% ipython --no-banner

In [1]: import numpy as np

In [2]: from numpy import linalg as LA

In [3]: np.set_printoptions(precision=2, suppress=True, linewidth=200)

In [4]: rnd = lambda a: np.round(a, 2) + 0

In [5]: J = np.maximum(np.array([[2, 2],
   ...:     [1, 2],
   ...:     [1, 2],
   ...:     [1, 1],
   ...:     [0, 2],
   ...:     [0, 0],
   ...:     [2, 0],
   ...:     [1, 1],
   ...:     [1, 1],
   ...:     [0, 1],
   ...:     [2, 2]]) @ np.array([[3, -2, -3, -3, 1], [-2, -3, -1, -2, 0]]) + np.array([2, -3, -2, 3, -2]), 0)

In [6]: print(J)
[[4 0 0 0 0]
 [1 0 0 0 0]
 [1 0 0 0 0]
 [3 0 0 0 0]
 [0 0 0 0 0]
 [2 0 0 3 0]
 [8 0 0 0 0]
 [3 0 0 0 0]
 [3 0 0 0 0]
 [0 0 0 1 0]
 [4 0 0 0 0]]

In [7]: print(np.argsort(-LA.norm(J, axis=0).round(6), kind="stable")[:3])
[0 3 1]

In [8]: print(rnd(LA.norm(J, 2) / LA.norm(J)))
0.96

In [9]: print(LA.matrix_rank(J, rtol=0.1))
2

In [10]: G = J.T @ J

In [11]: print(rnd(LA.eigvalsh(G)[::-1]))
[129.3   9.7   0.    0.    0. ]

In [12]: print(LA.matrix_rank(G))
2

In [13]: print(G)
[[129   0   0   6   0]
 [  0   0   0   0   0]
 [  0   0   0   0   0]
 [  6   0   0  10   0]
 [  0   0   0   0   0]]

In [14]: print(np.diag(G))
[129   0   0  10   0]

In [15]: data = np.array([[-2.0, -4.0, 2.0], [4.0, 8.0, -4.0], [4.0, 8.0, -4.0]])

In [16]: def softmax(z):
    ...:     e = np.exp(z - z.max(axis=-1, keepdims=True))
    ...:     return e / e.sum(axis=-1, keepdims=True)
    ...: 

In [17]: print(rnd(softmax(10 * data[1])))
[0. 1. 0.]

In [18]: print(rnd(softmax(data[1] + 3)))
[0.02 0.98 0.  ]

In [19]: S = data @ data.T / np.sqrt(3)

In [20]: print(softmax(S)[1] @ data)
[ 4.  8. -4.]

In [21]: print(rnd(softmax(S)))
[[1.  0.  0. ]
 [0.  0.5 0.5]
 [0.  0.5 0.5]]

In [22]: print(softmax(S).round(6).argmax(axis=1))
[0 1 1]

In [23]: print(rnd(softmax(S + np.triu(np.full(S.shape, -np.inf), 1))))
[[1.  0.  0. ]
 [0.  1.  0. ]
 [0.  0.5 0.5]]

In [24]: print(rnd(LA.norm(data) ** 2 / LA.norm(data, 2) ** 2))
1.0

In [25]: print(rnd(LA.norm(data, 1)), rnd(LA.norm(data, np.inf)))
20.0 16.0

In [26]: print(data[0] @ data[1])
-48.0

In [27]: print(rnd(LA.norm(data, axis=1)))
[4.9 9.8 9.8]

In [28]: print(rnd(LA.norm(data, axis=0)))
[ 6. 12.  6.]

In [29]: Uu, sig, Vh = LA.svd(data)

In [30]: print(np.argmax(sig[:-1] / (sig[1:] + 1e-6)) + 1)
1

In [31]: out = Uu[:, :1] @ np.diag(sig[:1]) @ Vh[:1]

In [32]: print(LA.matrix_rank(data, rtol=0.05))
1

In [33]: print(rnd(out))
[[-2. -4.  2.]
 [ 4.  8. -4.]
 [ 4.  8. -4.]]

In [34]: print(rnd(np.abs(data - out).max()))
0.0

In [35]: Uu, sig, Vh = LA.svd(data)

In [36]: evecs = Vh[:(sig > 1e-8).sum()]

In [37]: rng = np.random.default_rng(8143)

In [38]: x = data[2] + -1 * data[0] + rng.integers(2) * np.eye(3)[2]

In [39]: print(x)
[ 6. 12. -6.]

In [40]: print(rnd(LA.norm(x - evecs.T @ evecs @ x)))
0.0

In [41]: K = np.load("mat.npy")

In [42]: print(K)
[[  0   0  12  12  16]
 [  0   0   0   0   0]
 [  0   0 -12 -12 -16]
 [  0   0   6   6   8]
 [  0   0   9   9  12]
 [  0   0   3   3   4]
 [  0   0   9   9  12]]

In [43]: Uu, sig, Vh = LA.svd(J)

In [44]: print(np.argmax(sig[:-1] / (sig[1:] + 1e-6)) + 1)
2

In [45]: print(rnd(sig))
[11.37  3.11  0.    0.    0.  ]

In [46]: out = Uu[:, :2] @ np.diag(sig[:2]) @ Vh[:2]

In [47]: print(rnd(out))
[[4. 0. 0. 0. 0.]
 [1. 0. 0. 0. 0.]
 [1. 0. 0. 0. 0.]
 [3. 0. 0. 0. 0.]
 [0. 0. 0. 0. 0.]
 [2. 0. 0. 3. 0.]
 [8. 0. 0. 0. 0.]
 [3. 0. 0. 0. 0.]
 [3. 0. 0. 0. 0.]
 [0. 0. 0. 1. 0.]
 [4. 0. 0. 0. 0.]]

In [48]: print(rnd(LA.norm(J - out, 2)), sig[2])
0.0 0.0

In [49]: print(rnd(np.abs(J - out).max()))
0.0

In [50]: W0 = np.loadtxt("x.csv", delimiter=",")

In [51]: print(W0)
[[ 3.  4.  5.]
 [ 6.  7.  8.]
 [ 9. 10. 11.]
 [12. 13. 14.]
 [15. 16. 17.]
 [18. 19. 20.]
 [21. 22. 23.]
 [24. 25. 26.]
 [27. 28. 29.]
 [30. 31. 32.]]

In [52]: Z = W0[[5, 8]].astype(float)

In [53]: for _ in range(7):
    ...:     labels = LA.norm(W0[:, None] - Z, axis=-1).argmin(axis=1)
    ...:     Z = np.array([W0[labels == j].mean(axis=0) for j in range(2)])
    ...: 

In [54]: print(labels)
[0 0 0 0 0 0 1 1 1 1]

In [55]: print(np.bincount(labels))
[6 4]

In [56]: print(Z)
[[10.5 11.5 12.5]
 [25.5 26.5 27.5]]

In [57]: print(Z[1] - Z[0])
[15. 15. 15.]

In [58]: print(np.abs(Z[1] - Z[0]).argmax())
0

In [59]: m1 = np.load("dump.npy")

In [60]: print(m1)
[[ 0 -1  0  0  0 -2 -1  0  2 -2]
 [ 0  0 -1 -2 -2  2 -2  1 -1  2]
 [ 0  0  0 -1  2 -2  1 -1 -1  2]
 [ 0  0  0  0  2 -2  0  2  0  2]
 [ 0  0  0  0  0  1  1  2 -1  1]
 [ 0  0  0  0  0  0 -2  0 -2  1]
 [ 0  0  0  0  0  0  0  0 -1 -1]
 [ 0  0  0  0  0  0  0  0  2  0]
 [ 0  0  0  0  0  0  0  0  0 -2]
 [ 0  0  0  0  0  0  0  0  0  0]]

In [61]: th = np.radians(135)

In [62]: Rm = np.eye(10)

In [63]: Rm[6, 6] = Rm[1, 1] = np.cos(th)

In [64]: Rm[6, 1], Rm[1, 6] = -np.sin(th), np.sin(th)

In [65]: print(rnd(Rm))
[[ 1.    0.    0.    0.    0.    0.    0.    0.    0.    0.  ]
 [ 0.   -0.71  0.    0.    0.    0.    0.71  0.    0.    0.  ]
 [ 0.    0.    1.    0.    0.    0.    0.    0.    0.    0.  ]
 [ 0.    0.    0.    1.    0.    0.    0.    0.    0.    0.  ]
 [ 0.    0.    0.    0.    1.    0.    0.    0.    0.    0.  ]
 [ 0.    0.    0.    0.    0.    1.    0.    0.    0.    0.  ]
 [ 0.   -0.71  0.    0.    0.    0.   -0.71  0.    0.    0.  ]
 [ 0.    0.    0.    0.    0.    0.    0.    1.    0.    0.  ]
 [ 0.    0.    0.    0.    0.    0.    0.    0.    1.    0.  ]
 [ 0.    0.    0.    0.    0.    0.    0.    0.    0.    1.  ]]

In [66]: out = m1 @ Rm.T

In [67]: print(rnd(out))
[[ 0.    0.    0.    0.    0.   -2.    1.41  0.    2.   -2.  ]
 [ 0.   -1.41 -1.   -2.   -2.    2.    1.41  1.   -1.    2.  ]
 [ 0.    0.71  0.   -1.    2.   -2.   -0.71 -1.   -1.    2.  ]
 [ 0.    0.    0.    0.    2.   -2.    0.    2.    0.    2.  ]
 [ 0.    0.71  0.    0.    0.    1.   -0.71  2.   -1.    1.  ]
 [ 0.   -1.41  0.    0.    0.    0.    1.41  0.   -2.    1.  ]
 [ 0.    0.    0.    0.    0.    0.    0.    0.   -1.   -1.  ]
 [ 0.    0.    0.    0.    0.    0.    0.    0.    2.    0.  ]
 [ 0.    0.    0.    0.    0.    0.    0.    0.    0.   -2.  ]
 [ 0.    0.    0.    0.    0.    0.    0.    0.    0.    0.  ]]

In [68]: Uu, sig, Vh = LA.svd(W0)

In [69]: print(rnd(sig))
[106.92   1.97   0.  ]

In [70]: out = Uu[:, :2] @ np.diag(sig[:2]) @ Vh[:2]

In [71]: print(LA.matrix_rank(W0, rtol=0.05))
1

In [72]: print(LA.matrix_rank(out))
2

In [73]: print(rnd(softmax(m1[4] + -1)))
[0.05 0.05 0.05 0.05 0.05 0.13 0.13 0.35 0.02 0.13]

In [74]: print(rnd(softmax(m1[4])))
[0.05 0.05 0.05 0.05 0.05 0.13 0.13 0.35 0.02 0.13]

In [75]: print(rnd(softmax(10 * m1[4])))
[0. 0. 0. 0. 0. 0. 0. 1. 0. 0.]

In [76]: S = m1 @ m1.T / np.sqrt(10)

In [77]: print(softmax(S).round(6).argmax(axis=1))
[0 1 2 3 4 5 6 0 0 0]

In [78]: print(rnd(softmax(S)[4] @ m1))
[ 0.    0.   -0.18 -0.4  -0.02  0.49  0.04  1.36 -0.79  1.15]

In [79]: print(np.argsort(-LA.norm(m1, axis=0).round(6), kind="stable")[:3])
[9 5 8]

In [80]: Uu, sig, Vh = LA.svd(m1)

In [81]: print(rnd(sig))
[5.99 5.41 3.37 3.14 2.59 1.55 0.65 0.24 0.   0.  ]

In [82]: out = Uu[:, :8] @ np.diag(sig[:8]) @ Vh[:8]

In [83]: print(LA.matrix_rank(m1, rtol=0.05))
7

In [84]: print(rnd(LA.norm(m1 - out, 2)), rnd(sig[8]))
0.0 0.0

In [85]: print(rnd(LA.norm(m1 - out) / LA.norm(m1)))
0.0

In [86]: print(LA.matrix_rank(out))
8

In [87]: M = np.load("run19.npy")

In [88]: print(M)
[[ -2.17   5.71  -0.74  -2.91  -1.37]
 [  1.68  -4.22   0.5    2.18   1.05]
 [ -3.66   9.85  -1.22  -4.88  -2.4 ]
 [  3.33  -9.     1.09   4.35   2.35]
 [ -1.62   4.68  -0.6   -2.29  -1.19]
 [ -0.28   0.59  -0.2   -0.37  -0.18]
 [ -0.83   2.24  -0.33  -1.09  -0.66]
 [  6.53 -17.36   2.19   8.68   4.32]
 [ -1.12   2.99  -0.39  -1.49  -0.81]
 [ -2.53   6.42  -0.79  -3.11  -1.59]
 [ -6.57  17.57  -2.26  -8.78  -4.39]
 [ -3.71  10.01  -1.17  -5.    -2.47]
 [ -4.53  12.18  -1.5   -6.1   -3.1 ]
 [ -1.79   4.75  -0.66  -2.36  -1.25]
 [  1.33  -3.55   0.43   1.85   0.88]
 [ -0.03   0.19  -0.06  -0.13  -0.01]
 [ -1.83   4.7   -0.59  -2.22  -1.14]
 [ -2.65   6.97  -0.87  -3.5   -1.69]
 [  1.29  -3.37   0.41   1.74   0.81]
 [ -2.11   5.61  -0.61  -2.71  -1.4 ]
 [  1.74  -4.48   0.51   2.19   1.14]
 [ -0.94   2.37  -0.3   -1.26  -0.68]
 [  0.04  -0.34  -0.02   0.15   0.11]
 [ -4.85  12.64  -1.6   -6.35  -3.18]
 [ -2.04   5.33  -0.72  -2.68  -1.36]
 [  4.7  -12.51   1.59   6.17   3.09]
 [ -2.78   7.74  -1.06  -3.76  -1.99]
 [ -1.38   3.9   -0.48  -1.99  -1.05]
 [  0.49  -1.06   0.09   0.5    0.35]
 [  2.03  -5.52   0.68   2.74   1.44]
 [ -1.05   2.81  -0.38  -1.33  -0.77]
 [  1.39  -3.53   0.46   1.76   0.79]
 [ -3.01   8.11  -1.    -4.07  -2.04]
 [ -1.69   4.68  -0.51  -2.29  -1.09]
 [  2.36  -6.26   0.74   2.97   1.67]
 [  7.52 -20.06   2.5   10.11   5.01]
 [ -2.8    7.39  -0.98  -3.54  -1.74]]

In [89]: D = LA.norm(M[:, None] - M[None], axis=-1)

In [90]: print(D.shape)
(37, 37)

In [91]: print(LA.matrix_rank(D ** 2))
7
